In [1]: import numpy as np

In [2]: np.set_printoptions(precision=2, suppress=True, linewidth=120)

In [3]: def tidy(a):
   ...:     return np.round(a, 2) + 0
   ...: 

In [4]: J = np.loadtxt("sample14.csv", delimiter=",")

In [5]: J
Out[5]: 
array([[ 2.05,  2.05, -2.02],
       [ 2.08,  2.04, -2.03],
       [ 2.04,  1.95, -1.98],
       [ 2.03,  1.98, -2.06],
       [ 2.04,  1.99, -2.06],
       [ 2.01,  1.95, -1.93],
       [ 1.96,  1.97, -2.03],
       [-1.12,  3.02, -1.01],
       [-0.95,  2.95, -0.99],
       [-1.08,  3.07, -0.97],
       [-1.08,  2.97, -0.97],
       [-1.04,  2.95, -1.06],
       [-0.94,  2.96, -0.95],
       [-0.99,  3.  , -1.01],
       [-2.06, -3.03,  1.02],
       [-2.01, -2.91,  1.  ],
       [-2.07, -2.98,  0.98],
       [-2.03, -2.98,  0.94],
       [-2.04, -3.01,  1.09],
       [-1.93, -2.92,  1.01],
       [-2.05, -2.98,  1.01]])

In [6]: G = np.cov(J, rowvar=False)

In [7]: tidy(np.linalg.eigvalsh(G)[::-1])
Out[7]: array([10.05,  1.88,  0.  ])

In [8]: tidy(np.corrcoef(J[:, 1], J[:, 0])[0, 1])
Out[8]: np.float64(0.57)

In [9]: G.shape
Out[9]: (3, 3)

In [10]: np.argsort(-J.std(axis=0).round(6), kind="stable")
Out[10]: array([1, 0, 2])

In [11]: tidy(J.std(axis=0))
Out[11]: array([1.73, 2.61, 1.26])

In [12]: D = np.linalg.norm(J[:, None] - J[None], axis=-1)

In [13]: np.linalg.matrix_rank(D ** 2)
Out[13]: np.int64(5)

In [14]: np.unravel_index(D.round(6).argmax(), D.shape)
Out[14]: (np.int64(1), np.int64(18))

In [15]: cen = J - J.mean(axis=0)

In [16]: V = np.linalg.svd(cen)[2][:2]

In [17]: other = cen - cen @ V.T @ V

In [18]: tidy(np.linalg.norm(other) / np.linalg.norm(cen))
Out[18]: np.float64(0.01)

In [19]: np.linalg.norm(other, axis=1).round(6).argmax()
Out[19]: np.int64(11)

In [20]: tidy(np.cov(cen @ V.T, rowvar=False))
Out[20]: 
array([[10.05,  0.  ],
       [ 0.  ,  1.88]])

In [21]: A = np.arange(96).reshape(8, 12) + 5

In [22]: A
Out[22]: 
array([[  5,   6,   7,   8,   9,  10,  11,  12,  13,  14,  15,  16],
       [ 17,  18,  19,  20,  21,  22,  23,  24,  25,  26,  27,  28],
       [ 29,  30,  31,  32,  33,  34,  35,  36,  37,  38,  39,  40],
       [ 41,  42,  43,  44,  45,  46,  47,  48,  49,  50,  51,  52],
       [ 53,  54,  55,  56,  57,  58,  59,  60,  61,  62,  63,  64],
       [ 65,  66,  67,  68,  69,  70,  71,  72,  73,  74,  75,  76],
       [ 77,  78,  79,  80,  81,  82,  83,  84,  85,  86,  87,  88],
       [ 89,  90,  91,  92,  93,  94,  95,  96,  97,  98,  99, 100]])

In [23]: x0 = np.array([3, 1, 9, -2, -2, -6, -4, 4, -3, 1, -8, 8])

In [24]: h1 = np.maximum(A @ x0, 0)

In [25]: tidy(np.tanh(A @ x0))
Out[25]: array([-1.  , -1.  ,  0.76,  1.  ,  1.  ,  1.  ,  1.  ,  1.  ])

In [26]: A.T @ h1
Out[26]: array([13494, 13680, 13866, 14052, 14238, 14424, 14610, 14796, 14982, 15168, 15354, 15540])

In [27]: np.maximum(A @ x0, 0) - np.maximum(-A @ x0, 0)
Out[27]: array([-23, -11,   1,  13,  25,  37,  49,  61])

In [28]: r0 = np.array([0, 0, 2])

In [29]: np.array([np.convolve(row, r0, "same") for row in A])
Out[29]: 
array([[  0,  10,  12,  14,  16,  18,  20,  22,  24,  26,  28,  30],
       [  0,  34,  36,  38,  40,  42,  44,  46,  48,  50,  52,  54],
       [  0,  58,  60,  62,  64,  66,  68,  70,  72,  74,  76,  78],
       [  0,  82,  84,  86,  88,  90,  92,  94,  96,  98, 100, 102],
       [  0, 106, 108, 110, 112, 114, 116, 118, 120, 122, 124, 126],
       [  0, 130, 132, 134, 136, 138, 140, 142, 144, 146, 148, 150],
       [  0, 154, 156, 158, 160, 162, 164, 166, 168, 170, 172, 174],
       [  0, 178, 180, 182, 184, 186, 188, 190, 192, 194, 196, 198]])

In [30]: np.cross(A[2, :3], A[5, :3])
Out[30]: array([-36,  72, -36])

In [31]: left, sig, Vh = np.linalg.svd(A)

In [32]: V = Vh[:(sig > 1e-8).sum()]

In [33]: rng = np.random.default_rng(48123)

In [34]: x0 = A[4] + -2 * A[1] + rng.integers(2) * np.eye(12)[8]

In [35]: x0
Out[35]: array([19., 18., 17., 16., 15., 14., 13., 12., 11., 10.,  9.,  8.])

In [36]: np.allclose(V.T @ V @ x0, x0)
Out[36]: True

In [37]: tidy(np.diag(V.T @ V))
Out[37]: array([0.29, 0.22, 0.17, 0.13, 0.1 , 0.09, 0.09, 0.1 , 0.13, 0.17, 0.22, 0.29])

In [38]: tidy(np.linalg.norm(x0 - V.T @ V @ x0))
Out[38]: np.float64(0.0)

In [39]: np.unique(A.round(6), axis=0).shape
Out[39]: (8, 12)

In [40]: np.abs(np.diag(np.linalg.qr(A)[1])) > 1e-9
Out[40]: array([ True,  True, False, False, False, False, False, False])

In [41]: tidy(A @ np.linalg.pinv(A) @ A)
Out[41]: 
array([[  5.,   6.,   7.,   8.,   9.,  10.,  11.,  12.,  13.,  14.,  15.,  16.],
       [ 17.,  18.,  19.,  20.,  21.,  22.,  23.,  24.,  25.,  26.,  27.,  28.],
       [ 29.,  30.,  31.,  32.,  33.,  34.,  35.,  36.,  37.,  38.,  39.,  40.],
       [ 41.,  42.,  43.,  44.,  45.,  46.,  47.,  48.,  49.,  50.,  51.,  52.],
       [ 53.,  54.,  55.,  56.,  57.,  58.,  59.,  60.,  61.,  62.,  63.,  64.],
       [ 65.,  66.,  67.,  68.,  69.,  70.,  71.,  72.,  73.,  74.,  75.,  76.],
       [ 77.,  78.,  79.,  80.,  81.,  82.,  83.,  84.,  85.,  86.,  87.,  88.],
       [ 89.,  90.,  91.,  92.,  93.,  94.,  95.,  96.,  97.,  98.,  99., 100.]])

In [42]: np.linalg.lstsq(A[:-1].T, A[-1])[2]
Out[42]: np.int32(2)
